% ipython --no-banner

In [1]: import numpy as np

In [2]: np.set_printoptions(precision=2, suppress=True, linewidth=160, floatmode="fixed")

In [3]: rd = lambda a: np.round(a, 2) + 0

In [4]: A2 = np.array([[3, 1, 2, 0, 2],
   ...:     [1, 0, 2, 3, 1],
   ...:     [0, 2, 2, 1, 2],
   ...:     [0, 0, 0, 1, 3],
   ...:     [2, 1, 2, 3, 0]])

In [5]: X = A2 + A2.T

In [6]: print(X)
[[6 2 2 0 4]
 [2 0 4 3 2]
 [2 4 4 1 4]
 [0 3 1 2 6]
 [4 2 4 6 0]]

In [7]: # equal to its transpose

In [8]: print(np.all(np.linalg.eigvalsh(X) > 0))
False

In [9]: print(rd(np.linalg.eigvalsh(X).min()))
-6.69

In [10]: try:
    ...:     np.linalg.cholesky(X)
    ...: except np.linalg.LinAlgError as e:
    ...:     print(e)
    ...: 
Matrix is not positive definite

In [11]: w, V = np.linalg.eig(X)

In [12]: print(rd(np.sort(np.linalg.eigvals(X.T))))
[-6.69 -2.18  2.38  4.66 13.83]

In [13]: print(rd(X @ V[:, 0] - w[0] * V[:, 0]))
[0.00 0.00 0.00 0.00 0.00]

In [14]: x0 = np.array([-1, 2, 1, -1, -2])

In [15]: y = X @ x0

In [16]: print(y)
[-8 -5  1 -7 -2]

In [17]: print(rd(np.linalg.solve(X, y)))
[-1.00  2.00  1.00 -1.00 -2.00]

In [18]: print(rd(np.linalg.solve(X, y + X[:, 2])))
[-1.00  2.00  2.00 -1.00 -2.00]

In [19]: print(rd(np.linalg.solve(X, X[:, 4])))
[0.00 0.00 0.00 0.00 1.00]

In [20]: print(rd(np.linalg.solve(X.T, X[2])))
[0.00 0.00 1.00 0.00 0.00]

In [21]: print(rd(np.linalg.solve(X, 5 * y)))
[ -5.00  10.00   5.00  -5.00 -10.00]

In [22]: A2 = np.array([[-1, -1], [3, 0]])

In [23]: K = np.tile(A2, (2, 2))

In [24]: print(K)
[[-1 -1 -1 -1]
 [ 3  0  3  0]
 [-1 -1 -1 -1]
 [ 3  0  3  0]]

In [25]: print(rd(np.trace(np.linalg.pinv(K) @ K)))
2.0

In [26]: print(rd(K @ np.linalg.pinv(K) @ K))
[[-1.00 -1.00 -1.00 -1.00]
 [ 3.00  0.00  3.00  0.00]
 [-1.00 -1.00 -1.00 -1.00]
 [ 3.00  0.00  3.00  0.00]]

In [27]: t = np.radians(60)

In [28]: Rm = np.eye(4)

In [29]: Rm[1, 1] = Rm[0, 0] = np.cos(t)

In [30]: Rm[1, 0], Rm[0, 1] = -np.sin(t), np.sin(t)

In [31]: print(rd(Rm))
[[ 0.50  0.87  0.00  0.00]
 [-0.87  0.50  0.00  0.00]
 [ 0.00  0.00  1.00  0.00]
 [ 0.00  0.00  0.00  1.00]]

In [32]: A2 = K @ Rm.T

In [33]: print(rd(np.linalg.det(Rm)), np.trace(Rm))
1.0 3.0

In [34]: print(rd(np.abs(A2 - K).max(axis=0)))
[1.50 2.60 0.00 0.00]

In [35]: print(rd(np.linalg.svd(K, compute_uv=False)), rd(np.linalg.svd(A2, compute_uv=False)))
[6.36 1.89 0.00 0.00] [6.36 1.89 0.00 0.00]

In [36]: print(np.allclose(np.linalg.norm(K, axis=1), np.linalg.norm(A2, axis=1)))
True
